In [1]: import numpy as np

In [2]: import numpy.linalg as la

In [3]: np.set_printoptions(suppress=True, linewidth=100)

In [4]: def tidy(a):
   ...:     return np.round(a, 1) + 0
   ...: 

In [5]: M2 = np.array([[1, 0, -3], [2, 0, -3], [-1, -2, 2]])

In [6]: W0 = np.triu(M2)

In [7]: W0
Out[7]: 
array([[ 1,  0, -3],
       [ 0,  0, -3],
       [ 0,  0,  2]])

In [8]: rank = la.matrix_rank(W0)

In [9]: rank
Out[9]: np.int64(2)

In [10]: N = la.svd(W0)[2][rank:].T

In [11]: N.shape
Out[11]: (3, 1)

In [12]: N[:, 0] / N[np.abs(N[:, 0]).round(6).argmax(), 0]
Out[12]: array([0., 1., 0.])

In [13]: N @ N.T
Out[13]: 
array([[0., 0., 0.],
       [0., 1., 0.],
       [0., 0., 0.]])

In [14]: la.matrix_rank(W0.T @ W0), la.matrix_rank(W0 @ W0.T)
Out[14]: (np.int64(2), np.int64(2))

In [15]: np.allclose(W0 @ N, 0)
Out[15]: True

In [16]: M2 = W0 / np.sqrt((W0 ** 2).mean(axis=1, keepdims=True))

In [17]: la.matrix_rank(M2) == la.matrix_rank(W0)
Out[17]: np.True_

In [18]: la.matrix_rank(W0 - W0.mean(axis=1, keepdims=True))
Out[18]: np.int64(2)

In [19]: tidy(M2[1])
Out[19]: array([ 0. ,  0. , -1.7])

In [20]: Uu, sig, Vh = la.svd(W0)

In [21]: evecs = Vh[:(sig > 1e-8).sum()]

In [22]: rng = np.random.default_rng(270930)

In [23]: x = W0[2] + -1 * W0[1] + rng.integers(2) * np.eye(3)[2]

In [24]: x
Out[24]: array([0., 0., 6.])

In [25]: tidy(np.diag(evecs.T @ evecs))
Out[25]: array([1., 0., 1.])

In [26]: tidy(la.norm(x - evecs.T @ evecs @ x))
Out[26]: np.float64(0.0)

In [27]: la.matrix_rank(np.vstack([W0, x]))
Out[27]: np.int64(2)

In [28]: Uu, sig, Vh = la.svd(W0)

In [29]: np.argmax(sig[:-1] / (sig[1:] + 1e-6)) + 1
Out[29]: np.int64(2)

In [30]: M2 = Uu[:, :2] @ np.diag(sig[:2]) @ Vh[:2]

In [31]: tidy(la.norm(W0 - M2, 2)), sig[2]
Out[31]: (np.float64(0.0), np.float64(0.0))

In [32]: feats = np.load("a.npy")

In [33]: feats
Out[33]: 
array([[4., 1., 1., 1., 1.],
       [1., 4., 1., 1., 1.],
       [1., 1., 4., 1., 1.],
       [1., 1., 1., 4., 1.],
       [1., 1., 1., 1., 4.]])

In [34]: O, evecs = la.qr(feats[:, :4])[0], la.qr(feats[:, 4:])[0]

In [35]: sig = la.svd(O.T @ evecs, compute_uv=False)

In [36]: tidy(sig)
Out[36]: array([0.7])

In [37]: u, v = feats[3], feats[0]

In [38]: u @ v
Out[38]: np.float64(11.0)

In [39]: p = (u @ v) / (u @ u) * u

In [40]: tidy(p)
Out[40]: array([0.6, 0.6, 0.6, 2.2, 0.6])

In [41]: def softmax(z):
    ...:     e = np.exp(z - z.max(axis=-1, keepdims=True))
    ...:     return e / e.sum(axis=-1, keepdims=True)
    ...: 

In [42]: tidy(softmax(feats[2] + 4))
Out[42]: array([0. , 0. , 0.8, 0. , 0. ])

In [43]: att = feats @ feats.T / np.sqrt(5)

In [44]: tidy(softmax(att)[2] @ feats)
Out[44]: array([1.1, 1.1, 3.8, 1.1, 1.1])

In [45]: softmax(att).round(6).argmax(axis=1)
Out[45]: array([0, 1, 2, 3, 4])

In [46]: tidy(softmax(att))
Out[46]: 
array([[0.9, 0. , 0. , 0. , 0. ],
       [0. , 0.9, 0. , 0. , 0. ],
       [0. , 0. , 0.9, 0. , 0. ],
       [0. , 0. , 0. , 0.9, 0. ],
       [0. , 0. , 0. , 0. , 0.9]])

In [47]: O, Rm = la.qr(feats)

In [48]: np.allclose(Rm.T @ Rm, feats.T @ feats)
Out[48]: True

In [49]: tidy(np.trace(O @ O.T))
Out[49]: np.float64(5.0)

In [50]: O.shape, Rm.shape
Out[50]: ((5, 5), (5, 5))

In [51]: tidy(O)
Out[51]: 
array([[-0.9,  0.3,  0.2,  0.2, -0.1],
       [-0.2, -0.9,  0.2,  0.2, -0.1],
       [-0.2, -0.1, -0.9,  0.2, -0.1],
       [-0.2, -0.1, -0.1, -1. , -0.1],
       [-0.2, -0.1, -0.1, -0.1,  1. ]])

In [52]: idx = rng.permutation(5)

In [53]: M2 = feats[:, idx] * rng.choice([-1, 1], 5)

In [54]: M2
Out[54]: 
array([[-4.,  1., -1.,  1., -1.],
       [-1.,  1., -1.,  4., -1.],
       [-1.,  1., -1.,  1., -4.],
       [-1.,  1., -4.,  1., -1.],
       [-1.,  4., -1.,  1., -1.]])

In [55]: Uu, _, Vh = la.svd(feats.T @ M2)

In [56]: idx
Out[56]: array([0, 4, 3, 1, 2])

In [57]: tidy(Uu @ Vh)
Out[57]: 
array([[-1.,  0.,  0.,  0.,  0.],
       [ 0.,  0.,  0.,  1.,  0.],
       [ 0.,  0.,  0.,  0., -1.],
       [ 0.,  0., -1.,  0.,  0.],
       [ 0.,  1.,  0.,  0.,  0.]])

In [58]: A = np.array([[-2, 2, 1, 2, 2, -2],
    ...:     [0, 1, 2, -2, -1, 0],
    ...:     [0, 0, 2, -1, 0, 0],
    ...:     [0, 0, 0, 1, -1, 1],
    ...:     [0, 0, 0, 0, -1, -1],
    ...:     [0, 0, 0, 0, 0, 2]])

In [59]: blk = np.stack([A, 2 * A, A[::-1]])

In [60]: la.matrix_rank(blk.reshape(3, -1))
Out[60]: np.int64(2)

In [61]: np.einsum("bij,cij->bc", blk, blk)
Out[61]: 
array([[ 45,  90,  -8],
       [ 90, 180, -16],
       [ -8, -16,  45]])

In [62]: blk.sum(axis=0)
Out[62]: 
array([[-6,  6,  3,  6,  6, -4],
       [ 0,  3,  6, -6, -4, -1],
       [ 0,  0,  6, -2, -1,  1],
       [ 0,  0,  2,  2, -3,  3],
       [ 0,  1,  2, -2, -4, -3],
       [-2,  2,  1,  2,  2,  4]])

In [63]: tidy(la.det(blk))
Out[63]: array([  8., 512.,  -8.])

In [64]: tidy(la.norm(blk, axis=(1, 2)))
Out[64]: array([ 6.7, 13.4,  6.7])

In [65]: (A + A.T) / 2
Out[65]: 
array([[-2. ,  1. ,  0.5,  1. ,  1. , -1. ],
       [ 1. ,  1. ,  1. , -1. , -0.5,  0. ],
       [ 0.5,  1. ,  2. , -0.5,  0. ,  0. ],
       [ 1. , -1. , -0.5,  1. , -0.5,  0.5],
       [ 1. , -0.5,  0. , -0.5, -1. , -0.5],
       [-1. ,  0. ,  0. ,  0.5, -0.5,  2. ]])

In [66]: np.trace(A)
Out[66]: np.int64(3)

In [67]: assert A == A.T
---------------------------------------------------------------------------
ValueError                                Traceback (most recent call last)
Cell In[67], line 1
----> 1 assert A == A.T

ValueError: The truth value of an array with more than one element is ambiguous. Use a.any() or a.all()

In [68]: la.matrix_power(A, 2)
Out[68]: 
array([[  4,  -2,   4,  -7, -10,   0],
       [  0,   1,   6,  -6,   2,  -1],
       [  0,   0,   4,  -3,   1,  -1],
       [  0,   0,   0,   1,   0,   4],
       [  0,   0,   0,   0,   1,  -1],
       [  0,   0,   0,   0,   0,   4]])
